% python3 -q
>>> import numpy as np
>>> np.set_printoptions(precision=2, suppress=True, linewidth=140)
>>> M = np.loadtxt("m.csv", delimiter=",")
>>> M.round(2) + 0
array([[-0.43, -0.16,  0.47, -0.25, -0.27, -0.06, -0.15,  0.14, -0.58,  0.11, -0.18],
       [-0.03, -0.09,  0.2 ,  0.18,  0.05,  0.4 ,  0.24,  0.77,  0.25, -0.06, -0.2 ],
       [-0.31, -0.45, -0.02,  0.05, -0.1 , -0.04,  0.34, -0.4 ,  0.31, -0.2 , -0.53],
       [ 0.52,  0.05,  0.31, -0.36, -0.07, -0.44,  0.17,  0.08,  0.22,  0.35, -0.3 ],
       [ 0.06, -0.39,  0.05,  0.29, -0.53,  0.09, -0.39, -0.03,  0.31,  0.42,  0.22],
       [ 0.52, -0.34,  0.2 ,  0.33,  0.04,  0.24,  0.35, -0.21, -0.48, -0.02,  0.08],
       [ 0.09,  0.  , -0.64,  0.14, -0.02,  0.02, -0.12,  0.16, -0.33,  0.36, -0.54],
       [ 0.34,  0.11, -0.12, -0.34, -0.55,  0.32, -0.18, -0.01, -0.02, -0.53, -0.16],
       [-0.09, -0.33, -0.41, -0.33, -0.26, -0.22,  0.48,  0.26, -0.09,  0.01,  0.43],
       [ 0.15, -0.61, -0.06, -0.35,  0.5 ,  0.02, -0.44,  0.1 ,  0.03, -0.14,  0.  ],
       [-0.09,  0.08, -0.01, -0.46,  0.11,  0.66,  0.17, -0.26,  0.08,  0.47,  0.05]])
>>> # columns are unit length and at right angles
>>> x0 = np.array([3, 3, 1, 0, 2, 3, 1, 1, 2, 0, 0])
>>> rhs = M @ x0
>>> print(rhs)
[-3.18  2.63 -2.05  1.28 -1.53  0.73 -0.95  0.86 -2.29 -0.63  2.23]
>>> np.round(np.linalg.solve(M, rhs + M[:, 2]), 2) + 0
array([3., 3., 2., 0., 2., 3., 1., 1., 2., 0., 0.])
>>> np.round(np.linalg.solve(M, -3 * rhs), 2) + 0
array([-9., -9., -3.,  0., -6., -9., -3., -3., -6.,  0.,  0.])
>>> np.round(np.linalg.solve(M, M[:, 1]), 2) + 0
array([0., 1., 0., 0., 0., 0., 0., 0., 0., 0., 0.])
>>> np.round(np.linalg.solve(M.T, M[8]), 2) + 0
array([0., 0., 0., 0., 0., 0., 0., 0., 1., 0., 0.])
>>> np.round(np.linalg.solve(M, rhs), 2) + 0
array([3., 3., 1., 0., 2., 3., 1., 1., 2., 0., 0.])
>>> out = np.linalg.inv(M)
>>> np.round(np.linalg.inv(out), 2) + 0
array([[-0.43, -0.16,  0.47, -0.25, -0.27, -0.06, -0.15,  0.14, -0.58,  0.11, -0.18],
       [-0.03, -0.09,  0.2 ,  0.18,  0.05,  0.4 ,  0.24,  0.77,  0.25, -0.06, -0.2 ],
       [-0.31, -0.45, -0.02,  0.05, -0.1 , -0.04,  0.34, -0.4 ,  0.31, -0.2 , -0.53],
       [ 0.52,  0.05,  0.31, -0.36, -0.07, -0.44,  0.17,  0.08,  0.22,  0.35, -0.3 ],
       [ 0.06, -0.39,  0.05,  0.29, -0.53,  0.09, -0.39, -0.03,  0.31,  0.42,  0.22],
       [ 0.52, -0.34,  0.2 ,  0.33,  0.04,  0.24,  0.35, -0.21, -0.48, -0.02,  0.08],
       [ 0.09,  0.  , -0.64,  0.14, -0.02,  0.02, -0.12,  0.16, -0.33,  0.36, -0.54],
       [ 0.34,  0.11, -0.12, -0.34, -0.55,  0.32, -0.18, -0.01, -0.02, -0.53, -0.16],
       [-0.09, -0.33, -0.41, -0.33, -0.26, -0.22,  0.48,  0.26, -0.09,  0.01,  0.43],
       [ 0.15, -0.61, -0.06, -0.35,  0.5 ,  0.02, -0.44,  0.1 ,  0.03, -0.14,  0.  ],
       [-0.09,  0.08, -0.01, -0.46,  0.11,  0.66,  0.17, -0.26,  0.08,  0.47,  0.05]])
>>> (np.abs(out) > 1e-9).astype(int)
array([[1, 1, 1, 1, 1, 1, 1, 1, 1, 1, 1],
       [1, 1, 1, 1, 1, 1, 1, 1, 1, 1, 1],
       [1, 1, 1, 1, 1, 1, 1, 1, 1, 1, 1],
       [1, 1, 1, 1, 1, 1, 1, 1, 1, 1, 1],
       [1, 1, 1, 1, 1, 1, 1, 1, 1, 1, 1],
       [1, 1, 1, 1, 1, 1, 1, 1, 1, 1, 1],
       [1, 1, 1, 1, 1, 1, 1, 1, 1, 1, 1],
       [1, 1, 1, 1, 1, 1, 1, 1, 1, 1, 1],
       [1, 1, 1, 1, 1, 1, 1, 1, 1, 1, 1],
       [1, 1, 1, 1, 1, 1, 1, 1, 1, 1, 1],
       [1, 1, 1, 1, 1, 1, 1, 1, 1, 1, 1]])
>>> round(float(np.linalg.det(M) * np.linalg.det(out)), 2)
1.0
>>> np.round(np.linalg.det(M) * out, 2) + 0
array([[-0.43, -0.03, -0.31,  0.52,  0.06,  0.52,  0.09,  0.34, -0.09,  0.15, -0.09],
       [-0.16, -0.09, -0.45,  0.05, -0.39, -0.34,  0.  ,  0.11, -0.33, -0.61,  0.08],
       [ 0.47,  0.2 , -0.02,  0.31,  0.05,  0.2 , -0.64, -0.12, -0.41, -0.06, -0.01],
       [-0.25,  0.18,  0.05, -0.36,  0.29,  0.33,  0.14, -0.34, -0.33, -0.35, -0.46],
       [-0.27,  0.05, -0.1 , -0.07, -0.53,  0.04, -0.02, -0.55, -0.26,  0.5 ,  0.11],
       [-0.06,  0.4 , -0.04, -0.44,  0.09,  0.24,  0.02,  0.32, -0.22,  0.02,  0.66],
       [-0.15,  0.24,  0.34,  0.17, -0.39,  0.35, -0.12, -0.18,  0.48, -0.44,  0.17],
       [ 0.14,  0.77, -0.4 ,  0.08, -0.03, -0.21,  0.16, -0.01,  0.26,  0.1 , -0.26],
       [-0.58,  0.25,  0.31,  0.22,  0.31, -0.48, -0.33, -0.02, -0.09,  0.03,  0.08],
       [ 0.11, -0.06, -0.2 ,  0.35,  0.42, -0.02,  0.36, -0.53,  0.01, -0.14,  0.47],
       [-0.18, -0.2 , -0.53, -0.3 ,  0.22,  0.08, -0.54, -0.16,  0.43,  0.  ,  0.05]])
>>> round(float(np.linalg.slogdet(M)[0]), 2)
1.0
>>> round(np.linalg.cond(M), 2)
np.float64(1.0)
